$ python -q
>>> import numpy as np
>>> from numpy import linalg as LA
>>> np.set_printoptions(precision=2, suppress=True, linewidth=160, floatmode="fixed")
>>> A = np.load("sample11.npy")
>>> print(A)
[[-0.56  0.59 -2.57 -1.31]
 [ 1.88 -2.15 -0.91  0.02]
 [-0.19  0.39 -1.25  2.69]
 [-2.26 -1.97 -0.01  0.12]]
>>> Q, evecs = LA.qr(A[:, :3])[0], LA.qr(A[:, 3:])[0]
>>> sv = LA.svd(Q.T @ evecs, compute_uv=False)
>>> print((sv > 0.9).sum())
0
>>> print(sv.round(2) + 0)
[0.00]
>>> J = np.array([[8, 7, 9], [6, 5, 7], [3, 2, 6], [32, 27, 37]])
>>> print(round(np.log10(LA.cond(J))))
3
>>> Q = J.astype(float).copy()
>>> for j in range(3):
...     Q[:, j] -= Q[:, :j] @ (Q[:, :j].T @ Q[:, j])
...     Q[:, j] /= LA.norm(Q[:, j])
... 
>>> print(Q.round(2) + 0)
[[ 0.24  0.42  0.84]
 [ 0.18 -0.11 -0.26]
 [ 0.09 -0.90  0.43]
 [ 0.95  0.00 -0.20]]
>>> print(np.round(Q.T @ Q, 2) + 0)
[[1.00 0.00 0.00]
 [0.00 1.00 0.00]
 [0.00 0.00 1.00]]
>>> data = np.loadtxt("arr.csv", delimiter=",")
>>> print(data)
[[0.23 0.38 0.00 0.38]
 [0.17 0.42 0.33 0.08]
 [0.08 0.38 0.23 0.31]
 [0.11 0.22 0.56 0.11]]
>>> B = LA.inv(data)
>>> print(round(float(LA.slogdet(data)[0]), 2))
-1.0
>>> print(round(float(LA.cond(data)), 2))
10.48
>>> print(np.round(LA.inv(B), 2) + 0)
[[0.23 0.38 0.00 0.38]
 [0.17 0.42 0.33 0.08]
 [0.08 0.38 0.23 0.31]
 [0.11 0.22 0.56 0.11]]
>>> print(np.round(LA.det(data) * B, 2) + 0)
[[-0.04 -0.01  0.06 -0.02]
 [ 0.01 -0.03 -0.02  0.02]
 [ 0.00  0.01  0.00 -0.02]
 [-0.01  0.03 -0.01 -0.01]]
>>> print(np.round(data @ B, 2) + 0)
[[1.00 0.00 0.00 0.00]
 [0.00 1.00 0.00 0.00]
 [0.00 0.00 1.00 0.00]
 [0.00 0.00 0.00 1.00]]
>>> feats = np.array([[-8.7, 0.1], [0.6, -0.7], [4.2, 1.0], [-1.2, 1.1]])
>>> print(feats)
[[-8.70  0.10]
 [ 0.60 -0.70]
 [ 4.20  1.00]
 [-1.20  1.10]]
>>> t = np.radians(45)
>>> r_ = np.eye(3)
>>> r_[2, 2] = r_[1, 1] = np.cos(t)
>>> r_[2, 1], r_[1, 2] = -np.sin(t), np.sin(t)
>>> print(r_)
[[ 1.00  0.00  0.00]
 [ 0.00  0.71  0.71]
 [ 0.00 -0.71  0.71]]
>>> B = J @ r_.T
>>> print(B)
[[ 8.00 11.31  1.41]
 [ 6.00  8.49  1.41]
 [ 3.00  5.66  2.83]
 [32.00 45.25  7.07]]
>>> print(np.abs(B - J).max(axis=0))
[ 0.00 18.25 29.93]
>>> x0 = np.array([0, -2])
>>> y = feats @ x0
>>> print(LA.solve(feats.T @ feats, feats.T @ y))
[ 0.00 -2.00]
>>> print(np.round(LA.pinv(feats) @ feats, 2) + 0)
[[1.00 0.00]
 [0.00 1.00]]
>>> rng = np.random.default_rng(93441)
>>> y = y + 0.05 * rng.normal(size=4)
>>> print(y)
[-0.21  1.41 -1.94 -2.17]
>>> beta, *_ = LA.lstsq(feats, y)
>>> print(beta.round())
[ 0.00 -2.00]
>>> M = np.load("m.npy")
>>> print(M)
[[ 0  3 -2]
 [ 0  0  2]
 [ 0  0  0]]
>>> U, sv, Vt = LA.svd(M)
>>> print(sv)
[3.81 1.57 0.00]
>>> B = U[:, :2] @ np.diag(sv[:2]) @ Vt[:2]
>>> print(round(float(LA.norm(M - B, 2)), 2), sv[2])
0.0 0.0
>>> print(LA.matrix_rank(B))
2
>>> x0 = np.array([1, 2])
>>> y = feats @ x0
>>> beta, lr = np.zeros(2), 1 / LA.norm(feats, 2) ** 2
>>> for i in range(150):
...     beta -= lr * feats.T @ (feats @ beta - y)
...     if i % 50 == 0: print(i, round(LA.norm(feats @ beta - y), 2))
... 
0 3.16
50 0.76
100 0.18
>>> print(beta)
[1.00 1.97]
>>> print(round(LA.cond(feats), 2))
5.96
>>> print(np.prod(np.diag(M)), round(LA.det(M), 2))
0 0.0
>>> print(np.sort(LA.eigvals(M)))
[0.00 0.00 0.00]
>>> m1 = np.load("mat.npy")
>>> print(m1)
[[0.24 0.24 0.35]
 [0.24 0.24 0.35]
 [0.35 0.35 0.51]]
>>> U, sv, Vt = LA.svd(m1)
>>> print(sv.round(2) + 0)
[1.00 0.00 0.00]
>>> print(np.argmax(sv[:-1] / (sv[1:] + 1e-6)) + 1)
1
>>> B = U[:, :1] @ np.diag(sv[:1]) @ Vt[:1]
>>> print(LA.matrix_rank(B))
1
>>> print(B)
[[0.24 0.24 0.35]
 [0.24 0.24 0.35]
 [0.35 0.35 0.51]]
>>> print(LA.matrix_rank(B, rtol=0.1))
1
>>> print(round(float(LA.norm(B, 2) / LA.norm(B)), 2))
1.0
>>> print(np.argsort(-LA.norm(B, axis=0).round(6), kind="stable")[:3])
[2 0 1]
>>> print(LA.cond(B) > 100)
True
>>> print(np.argsort(-LA.norm(m1, axis=0).round(6), kind="stable")[:3])
[2 0 1]
>>> print(LA.cond(m1) > 100)
True
>>> print([round(float(x), 2) for x in LA.svd(m1, compute_uv=False)[:3]])
[1.0, 0.0, 0.0]
>>> print(LA.matrix_rank(m1, rtol=0.1))
1
>>> arr = np.load("a.npy")
>>> print(arr)
[[ 1 -2  4 -8]
 [ 1 -1  1 -1]
 [ 1  0  0  0]
 [ 1  1  1  1]]
>>> print(LA.eigvals(arr))
[ 1.57+3.04j  1.57-3.04j -1.44+0.00j -0.71+0.00j]
>>> print(np.round(LA.det(2 * arr), 2), round(LA.det(arr), 2))
192.0 12.0
>>> print(round(float(LA.det(arr.T)), 2))
12.0
>>> print(np.einsum("ii->", arr))
1
>>> G = arr.T @ arr
>>> print(G)
[[  4  -2   6  -8]
 [ -2   6  -8  18]
 [  6  -8  18 -32]
 [ -8  18 -32  66]]
>>> print(LA.eigvalsh(G)[::-1])
[87.99  4.47  1.25  0.29]
>>> print(np.trace(G), (arr ** 2).sum())
94 94
>>> print(np.allclose(G, G.T))
True
>>> print(LA.svd(arr, compute_uv=False) ** 2)
[87.99  4.47  1.25  0.29]
>>> print((arr @ arr.T).shape)
(4, 4)
>>> X = np.load("w.npy")
>>> print(X)
[[2 0 0]
 [0 1 0]
 [0 0 1]]
>>> r0 = np.array([7, -1])
>>> print(np.array([np.convolve(row, r0, "same") for row in X]))
[[14 -2  0]
 [ 0  7 -1]
 [ 0  0  7]]
>>> print(np.correlate(X[0], X[1], "full"))
[0 2 0 0 0]
